% ipython --no-banner

In [1]: import numpy as np

In [2]: from numpy import linalg as LA

In [3]: np.set_printoptions(precision=3, suppress=True, linewidth=120, legacy="1.25")

In [4]: W0 = np.array([[5, 9, 7], [0, 1, 7], [0, 0, 0]])

In [5]: t3 = np.stack([W0, 3 * W0, W0[::-1]])

In [6]: LA.matrix_rank(t3.reshape(3, -1))
Out[6]: 2

In [7]: np.einsum("bij,cij->bc", t3, t3)
Out[7]: 
array([[ 205,  615,   50],
       [ 615, 1845,  150],
       [  50,  150,  205]])

In [8]: LA.norm(t3, axis=(1, 2))
Out[8]: array([14.318, 42.953, 14.318])

In [9]: LA.det(t3)
Out[9]: array([0., 0., 0.])

In [10]: LA.matrix_rank(t3)
Out[10]: array([2, 2, 2])

In [11]: (t3 @ W0.T).shape
Out[11]: (3, 3, 3)

In [12]: np.abs(np.diag(LA.qr(W0)[1])) > 1e-9
Out[12]: array([ True,  True, False])

In [13]: np.round(W0 @ LA.pinv(W0) @ W0, 3) + 0
Out[13]: 
array([[5., 9., 7.],
       [0., 1., 7.],
       [0., 0., 0.]])

In [14]: LA.lstsq(W0[:-1].T, W0[-1])[2]
Out[14]: 2

In [15]: np.allclose(W0[:-1].T @ LA.lstsq(W0[:-1].T, W0[-1])[0], W0[-1])
Out[15]: True

In [16]: np.unique(W0.round(6), axis=0).shape
Out[16]: (3, 3)

In [17]: np.round(np.trace(LA.pinv(W0) @ W0), 3)
Out[17]: 2.0

In [18]: np.sort(LA.eigvals(W0))
Out[18]: array([0., 1., 5.])

In [19]: LA.matrix_power(W0 - np.diag(np.diag(W0)), 3)
Out[19]: 
array([[0, 0, 0],
       [0, 0, 0],
       [0, 0, 0]])

In [20]: np.round(LA.norm(W0, 1), 3), np.round(LA.norm(W0, np.inf), 3)
Out[20]: (14.0, 21.0)

In [21]: round(float(LA.norm(W0[1], 1)), 3), round(LA.norm(W0[1], np.inf), 3)
Out[21]: (8.0, 7.0)

In [22]: cent = np.array([[2, 1, 3, -1], [3, 3, -3, 3]])

In [23]: M = np.repeat(cent, 19 // 2, axis=0)

In [24]: rng = np.random.default_rng(61968)

In [25]: M = M + 0.1 * rng.normal(size=M.shape)

In [26]: M
Out[26]: 
array([[ 2.023,  1.114,  2.986, -0.859],
       [ 2.184,  1.014,  3.029, -0.895],
       [ 1.865,  0.999,  3.134, -0.928],
       [ 2.087,  1.017,  3.153, -0.97 ],
       [ 2.038,  0.792,  3.061, -1.097],
       [ 1.837,  1.002,  2.87 , -1.035],
       [ 2.048,  0.96 ,  3.07 , -1.07 ],
       [ 2.081,  0.695,  3.134, -0.957],
       [ 1.864,  1.107,  3.04 , -1.005],
       [ 2.802,  2.863, -2.988,  2.946],
       [ 3.269,  2.949, -2.962,  3.033],
       [ 2.972,  3.074, -3.008,  2.813],
       [ 2.986,  3.083, -3.097,  3.12 ],
       [ 3.043,  2.775, -2.878,  3.021],
       [ 3.002,  2.994, -2.746,  2.981],
       [ 2.967,  3.101, -3.044,  3.135],
       [ 3.029,  3.111, -3.006,  3.112],
       [ 2.902,  3.001, -3.107,  3.057]])

In [27]: cen = (M - M.mean(axis=0)) / M.std(axis=0)

In [28]: cen.std(axis=0)
Out[28]: array([1., 1., 1., 1.])

In [29]: np.argwhere(np.abs(cen) > 2)
Out[29]: array([], shape=(0, 2), dtype=int64)

In [30]: coef = LA.lstsq(np.delete(cen, 3, axis=1), cen[:, 3])[0]

In [31]: coef
Out[31]: array([ 0.09 ,  0.096, -0.816])

In [32]: round(float(1 - np.var(cen[:, 3] - np.delete(cen, 3, axis=1) @ coef)), 3)
Out[32]: 0.998
